$ ipython --no-banner

In [1]: import numpy as np

In [2]: np.set_printoptions(suppress=True, linewidth=160)

In [3]: def rd(a):
   ...:     return np.round(a, 2) + 0
   ...: 

In [4]: data = np.array([[-6, 3, 0, 0, 0],
   ...:     [-6, 3, 0, 0, 0],
   ...:     [-4, 2, 0, 0, 0],
   ...:     [0, 0, 0, 0, 0],
   ...:     [-2, 1, 0, 0, 0]])

In [5]: # columns 2 and 3 are equal

In [6]: np.linalg.lstsq(data[:-1].T, data[-1])[2]
Out[6]: np.int32(1)

In [7]: print(rd(np.trace(np.linalg.pinv(data) @ data)))
1.0

In [8]: np.abs(np.diag(np.linalg.qr(data)[1])) > 1e-9
Out[8]: array([ True, False, False, False, False])

In [9]: rank = np.linalg.matrix_rank(data)

In [10]: rank
Out[10]: np.int64(1)

In [11]: N = np.linalg.svd(data)[2][rank:].T

In [12]: rd(N @ N.T)
Out[12]: 
array([[0.2, 0.4, 0. , 0. , 0. ],
       [0.4, 0.8, 0. , 0. , 0. ],
       [0. , 0. , 1. , 0. , 0. ],
       [0. , 0. , 0. , 1. , 0. ],
       [0. , 0. , 0. , 0. , 1. ]])

In [13]: print(rd(data @ N))
[[0. 0. 0. 0.]
 [0. 0. 0. 0.]
 [0. 0. 0. 0.]
 [0. 0. 0. 0.]
 [0. 0. 0. 0.]]

In [14]: print(N.shape)
(5, 4)

In [15]: Uu, sigma, VT = np.linalg.svd(data)

In [16]: print(np.argmax(sigma[:-1] / (sigma[1:] + 1e-6)) + 1)
1

In [17]: print(rd(sigma))
[10.72  0.    0.    0.    0.  ]

In [18]: A2 = Uu[:, :1] @ np.diag(sigma[:1]) @ VT[:1]

In [19]: np.linalg.matrix_rank(data, rtol=0.05)
Out[19]: np.int64(1)

In [20]: rd(A2)
Out[20]: 
array([[-6.,  3.,  0.,  0.,  0.],
       [-6.,  3.,  0.,  0.,  0.],
       [-4.,  2.,  0.,  0.,  0.],
       [ 0.,  0.,  0.,  0.,  0.],
       [-2.,  1.,  0.,  0.,  0.]])

In [21]: rd(np.abs(data - A2).max())
Out[21]: np.float64(0.0)

In [22]: print(rd(np.linalg.norm(data - A2, 2)), rd(sigma[1]))
0.0 0.0

In [23]: K = np.load("mat.npy")

In [24]: K
Out[24]: 
array([[ 0.4,  1.4, -0.1, -0.2,  1.4, -1.6],
       [-1.2, -0.5,  1.8, -0.1,  1.4, -0.3],
       [ 0.6, -0.7, -0.3,  0.1, -0.3,  1.1],
       [-2. ,  2.1, -0.4, -0.2, -0.5, -0.4],
       [-0.4,  1.4,  0.1,  0.1,  0.9, -1.1],
       [-0.7,  0.3, -0.9,  0.4, -1.7,  2.5],
       [-0.5,  0.6, -0.3,  1.3,  2.1,  1.4],
       [ 0.8, -0.9,  0.4,  1.1,  0.2,  2.2],
       [-0.2, -0.5, -1.6, -0.4, -1.6,  0.7],
       [-0.2,  1.2,  0.6,  1.2, -0.4, -0.5]])

In [25]: Q, Rm = np.linalg.qr(K)

In [26]: rd(Q.T @ Q)
Out[26]: 
array([[1., 0., 0., 0., 0., 0.],
       [0., 1., 0., 0., 0., 0.],
       [0., 0., 1., 0., 0., 0.],
       [0., 0., 0., 1., 0., 0.],
       [0., 0., 0., 0., 1., 0.],
       [0., 0., 0., 0., 0., 1.]])

In [27]: rd(np.trace(Q @ Q.T))
Out[27]: np.float64(6.0)

In [28]: np.allclose(Rm.T @ Rm, K.T @ K)
Out[28]: True

In [29]: x0 = np.array([1, 0, -1, 2, -1, 2])

In [30]: target = K @ x0

In [31]: coef, lr = np.zeros(6), 1 / np.linalg.norm(K, 2) ** 2

In [32]: for i in range(60):
    ...:     coef -= lr * K.T @ (K @ coef - target)
    ...:     if i % 10 == 0: print(i, round(np.linalg.norm(K @ coef - target), 2))
    ...: 
0 3.94
10 0.7
20 0.31
30 0.23
40 0.19
50 0.16

In [33]: rd(coef)
Out[33]: array([ 1.07,  0.09, -0.93,  1.87, -1.  ,  2.08])

In [34]: rd(np.linalg.cond(K))
Out[34]: np.float64(7.78)

In [35]: proj = K @ np.linalg.solve(K.T @ K, K.T)

In [36]: rd(np.linalg.eigvalsh(proj))
Out[36]: array([0., 0., 0., 0., 1., 1., 1., 1., 1., 1.])

In [37]: np.allclose(proj @ proj, proj)
Out[37]: True

In [38]: rd(np.trace(proj))
Out[38]: np.float64(6.0)

In [39]: W0 = np.load("arr.npy")

In [40]: W0
Out[40]: 
array([[ 0,  1,  1,  0, -1,  1,  1,  0,  9],
       [-1,  0, -6, -9, -8, -5, -4, -1,  3],
       [-1,  6,  0, -1,  1, -3, -4, -6,  4],
       [ 0,  9,  1,  0, -3,  0, -1, -1,  4],
       [ 1,  8, -1,  3,  0,  2, -1,  1,  0],
       [-1,  5,  3,  0, -2,  0, -1,  7, -3],
       [-1,  4,  4,  1,  1,  1,  0,  3,  0],
       [ 0,  1,  6,  1, -1, -7, -3,  0,  2],
       [-9, -3, -4, -4,  0,  3,  0, -2,  0]])

In [41]: # antisymmetric, zero diagonal

In [42]: x0 = np.array([1, 1, 0, -2, -2, 0, -2, -1, 1])

In [43]: x0 @ W0 @ x0
Out[43]: np.int64(0)

In [44]: print(rd(np.linalg.eigvals(W0).real))
[0. 0. 0. 0. 0. 0. 0. 0. 0.]

In [45]: print(rd(np.linalg.svd(W0, compute_uv=False)))
[17.46 17.46 11.25 11.25  8.14  8.14  2.04  2.04  0.  ]

In [46]: Q = np.linalg.solve(np.eye(9) - W0, np.eye(9) + W0)

In [47]: rd(Q @ Q.T)
Out[47]: 
array([[1., 0., 0., 0., 0., 0., 0., 0., 0.],
       [0., 1., 0., 0., 0., 0., 0., 0., 0.],
       [0., 0., 1., 0., 0., 0., 0., 0., 0.],
       [0., 0., 0., 1., 0., 0., 0., 0., 0.],
       [0., 0., 0., 0., 1., 0., 0., 0., 0.],
       [0., 0., 0., 0., 0., 1., 0., 0., 0.],
       [0., 0., 0., 0., 0., 0., 1., 0., 0.],
       [0., 0., 0., 0., 0., 0., 0., 1., 0.],
       [0., 0., 0., 0., 0., 0., 0., 0., 1.]])

In [48]: rd(np.linalg.det(Q))
Out[48]: np.float64(1.0)

In [49]: print(rd(W0 @ np.linalg.pinv(W0) @ W0))
[[ 0.  1.  1.  0. -1.  1.  1.  0.  9.]
 [-1.  0. -6. -9. -8. -5. -4. -1.  3.]
 [-1.  6.  0. -1.  1. -3. -4. -6.  4.]
 [ 0.  9.  1.  0. -3.  0. -1. -1.  4.]
 [ 1.  8. -1.  3.  0.  2. -1.  1.  0.]
 [-1.  5.  3.  0. -2.  0. -1.  7. -3.]
 [-1.  4.  4.  1.  1.  1.  0.  3.  0.]
 [ 0.  1.  6.  1. -1. -7. -3.  0.  2.]
 [-9. -3. -4. -4.  0.  3.  0. -2.  0.]]

In [50]: np.abs(np.diag(np.linalg.qr(W0)[1])) > 1e-9
Out[50]: array([ True,  True,  True,  True,  True,  True,  True,  True, False])

In [51]: np.unique(W0.round(6), axis=0).shape
Out[51]: (9, 9)

In [52]: np.linalg.lstsq(W0[:-1].T, W0[-1])[2]
Out[52]: np.int32(8)

In [53]: Uu, sigma, VT = np.linalg.svd(W0)

In [54]: evecs = VT[:(sigma > 1e-8).sum()]

In [55]: rng = np.random.default_rng(73)

In [56]: x0 = W0[2] + -3 * W0[0] + rng.integers(2) * np.eye(9)[6]

In [57]: x0
Out[57]: array([ -1.,   3.,  -3.,  -1.,   4.,  -6.,  -6.,  -6., -23.])

In [58]: np.allclose(evecs.T @ evecs @ x0, x0)
Out[58]: False

In [59]: rd(np.diag(evecs.T @ evecs))
Out[59]: array([0.98, 0.95, 0.92, 0.99, 0.9 , 0.71, 0.56, 0.98, 1.  ])

In [60]: rd(np.linalg.norm(W0[3] - W0[5]))
Out[60]: np.float64(11.62)

In [61]: np.linalg.norm(W0, axis=1).argmax()
Out[61]: np.int64(1)

In [62]: rd(np.linalg.norm(W0) ** 2 / np.linalg.norm(W0, 2) ** 2)
Out[62]: np.float64(3.29)

In [63]: rd(np.linalg.norm(W0[3], 1)), rd(np.linalg.norm(W0[3], np.inf))
Out[63]: (np.float64(19.0), np.float64(9.0))

In [64]: rank = np.linalg.matrix_rank(W0)

In [65]: rank
Out[65]: np.int64(8)

In [66]: N = np.linalg.svd(W0)[2][rank:].T

In [67]: [int(np.linalg.matrix_rank(W0[:i])) for i in range(1, len(W0) + 1)]
Out[67]: [1, 2, 3, 4, 5, 6, 7, 8, 8]

In [68]: N.shape
Out[68]: (9, 1)

In [69]: np.allclose(W0 @ N, 0)
Out[69]: True

In [70]: print([int(np.linalg.matrix_rank(W0[:, :j + 1])) for j in range(9)])
[1, 2, 3, 4, 5, 6, 7, 8, 8]

In [71]: print(np.linalg.matrix_rank(W0.T @ W0), np.linalg.matrix_rank(W0 @ W0.T))
8 8

In [72]: [int(np.linalg.matrix_rank(np.delete(W0, i, axis=0))) for i in range(9)]
Out[72]: [8, 8, 8, 8, 8, 8, 8, 8, 8]

In [73]: feats = (rng.random((4, 4)) < 0.3) + np.eye(4)

In [74]: feats /= feats.sum(axis=1, keepdims=True)

In [75]: rd(feats)
Out[75]: 
array([[0.33, 0.33, 0.  , 0.33],
       [0.33, 0.33, 0.33, 0.  ],
       [0.  , 0.33, 0.67, 0.  ],
       [0.  , 0.33, 0.33, 0.33]])

In [76]: # null space of dimension 1

In [77]: lab = rng.permutation(4)

In [78]: lab
Out[78]: array([0, 2, 3, 1])

In [79]: A2 = feats[lab][:, lab]

In [80]: rd(A2)
Out[80]: 
array([[0.33, 0.  , 0.33, 0.33],
       [0.  , 0.67, 0.  , 0.33],
       [0.  , 0.33, 0.33, 0.33],
       [0.33, 0.33, 0.  , 0.33]])

In [81]: rd(np.linalg.det(A2)), rd(np.linalg.det(feats[lab]))
Out[81]: (np.float64(0.0), np.float64(0.0))

In [82]: A = np.load("out2.npy")

In [83]: A
Out[83]: 
array([[-1,  0,  3, -1,  1, -3, -3,  3,  0, -3],
       [ 0,  3,  3, -3, -1,  3,  1,  1,  1, -1],
       [ 0,  0,  0, -2,  0,  1, -2,  0, -1, -1],
       [ 0,  0,  0, -1, -3,  0,  0,  1,  0,  3],
       [ 0,  0,  0,  0,  3,  0, -1,  0,  3, -1],
       [ 0,  0,  0,  0,  0,  0, -1,  2,  1,  3],
       [ 0,  0,  0,  0,  0,  0, -2,  0,  3,  0],
       [ 0,  0,  0,  0,  0,  0,  0, -2,  0, -1],
       [ 0,  0,  0,  0,  0,  0,  0,  0,  0,  0],
       [ 0,  0,  0,  0,  0,  0,  0,  0,  0, -2]])

In [84]: # triangular, det is the product of the diagonal

In [85]: np.linalg.lstsq(A[:-1].T, A[-1])[2]
Out[85]: np.int32(8)

In [86]: rd(np.trace(np.linalg.pinv(A) @ A))
Out[86]: np.float64(9.0)

In [87]: np.abs(np.diag(np.linalg.qr(A)[1])) > 1e-9
Out[87]: array([ True,  True, False,  True,  True, False,  True,  True, False,  True])

In [88]: rd(A @ np.linalg.pinv(A) @ A)
Out[88]: 
array([[-1.,  0.,  3., -1.,  1., -3., -3.,  3.,  0., -3.],
       [ 0.,  3.,  3., -3., -1.,  3.,  1.,  1.,  1., -1.],
       [ 0.,  0.,  0., -2.,  0.,  1., -2.,  0., -1., -1.],
       [ 0.,  0.,  0., -1., -3.,  0.,  0.,  1.,  0.,  3.],
       [ 0.,  0.,  0.,  0.,  3.,  0., -1.,  0.,  3., -1.],
       [ 0.,  0.,  0.,  0.,  0.,  0., -1.,  2.,  1.,  3.],
       [ 0.,  0.,  0.,  0.,  0.,  0., -2.,  0.,  3.,  0.],
       [ 0.,  0.,  0.,  0.,  0.,  0.,  0., -2.,  0., -1.],
       [ 0.,  0.,  0.,  0.,  0.,  0.,  0.,  0.,  0.,  0.],
       [ 0.,  0.,  0.,  0.,  0.,  0.,  0.,  0.,  0., -2.]])

In [89]: Uu, sigma, VT = np.linalg.svd(A)

In [90]: evecs = VT[:(sigma > 1e-8).sum()]

In [91]: x0 = A[7] + 4 * A[1] + rng.integers(2) * np.eye(10)[1]

In [92]: print(x0)
[  0.  12.  12. -12.  -4.  12.   4.   2.   4.  -5.]

In [93]: np.allclose(evecs.T @ evecs @ x0, x0)
Out[93]: True

In [94]: rd(np.linalg.norm(x0 - evecs.T @ evecs @ x0))
Out[94]: np.float64(0.0)

In [95]: rd(np.diag(evecs.T @ evecs))
Out[95]: array([0.18, 0.91, 0.91, 1.  , 1.  , 1.  , 1.  , 1.  , 1.  , 1.  ])

In [96]: rd(evecs.T @ evecs)
Out[96]: 
array([[ 0.18,  0.27, -0.27,  0.  ,  0.  ,  0.  ,  0.  ,  0.  ,  0.  ,  0.  ],
       [ 0.27,  0.91,  0.09,  0.  ,  0.  ,  0.  ,  0.  ,  0.  ,  0.  ,  0.  ],
       [-0.27,  0.09,  0.91,  0.  ,  0.  ,  0.  ,  0.  ,  0.  ,  0.  ,  0.  ],
       [ 0.  ,  0.  ,  0.  ,  1.  ,  0.  ,  0.  ,  0.  ,  0.  ,  0.  ,  0.  ],
       [ 0.  ,  0.  ,  0.  ,  0.  ,  1.  ,  0.  ,  0.  ,  0.  ,  0.  ,  0.  ],
       [ 0.  ,  0.  ,  0.  ,  0.  ,  0.  ,  1.  ,  0.  ,  0.  ,  0.  ,  0.  ],
       [ 0.  ,  0.  ,  0.  ,  0.  ,  0.  ,  0.  ,  1.  ,  0.  ,  0.  ,  0.  ],
       [ 0.  ,  0.  ,  0.  ,  0.  ,  0.  ,  0.  ,  0.  ,  1.  ,  0.  ,  0.  ],
       [ 0.  ,  0.  ,  0.  ,  0.  ,  0.  ,  0.  ,  0.  ,  0.  ,  1.  ,  0.  ],
       [ 0.  ,  0.  ,  0.  ,  0.  ,  0.  ,  0.  ,  0.  ,  0.  ,  0.  ,  1.  ]])

In [97]: x0 = np.array([-1, -1, 2, 0, 1, -2, -1, -2, -2, -1])

In [98]: np.sign((A @ x0).round(6))
Out[98]: array([ 1, -1,  1, -1, -1, -1, -1,  1,  0,  1])

In [99]: np.linalg.norm(A @ x0) <= np.linalg.norm(A, 2) * np.linalg.norm(x0) + 1e-9
Out[99]: np.True_

In [100]: print(A * x0)
[[ 1  0  6  0  1  6  3 -6  0  3]
 [ 0 -3  6  0 -1 -6 -1 -2 -2  1]
 [ 0  0  0  0  0 -2  2  0  2  1]
 [ 0  0  0  0 -3  0  0 -2  0 -3]
 [ 0  0  0  0  3  0  1  0 -6  1]
 [ 0  0  0  0  0  0  1 -4 -2 -3]
 [ 0  0  0  0  0  0  2  0 -6  0]
 [ 0  0  0  0  0  0  0  4  0  1]
 [ 0  0  0  0  0  0  0  0  0  0]
 [ 0  0  0  0  0  0  0  0  0  2]]

In [101]: A @ x0
Out[101]: array([14, -8,  3, -8, -1, -8, -4,  5,  0,  2])

In [102]: (A * x0).sum(axis=1)
Out[102]: array([14, -8,  3, -8, -1, -8, -4,  5,  0,  2])

In [103]: print(A @ np.ones(10))
[-4.  7. -5.  0.  4.  5.  1. -3.  0. -2.]

In [104]: (A @ x0).argmax()
Out[104]: np.int64(0)
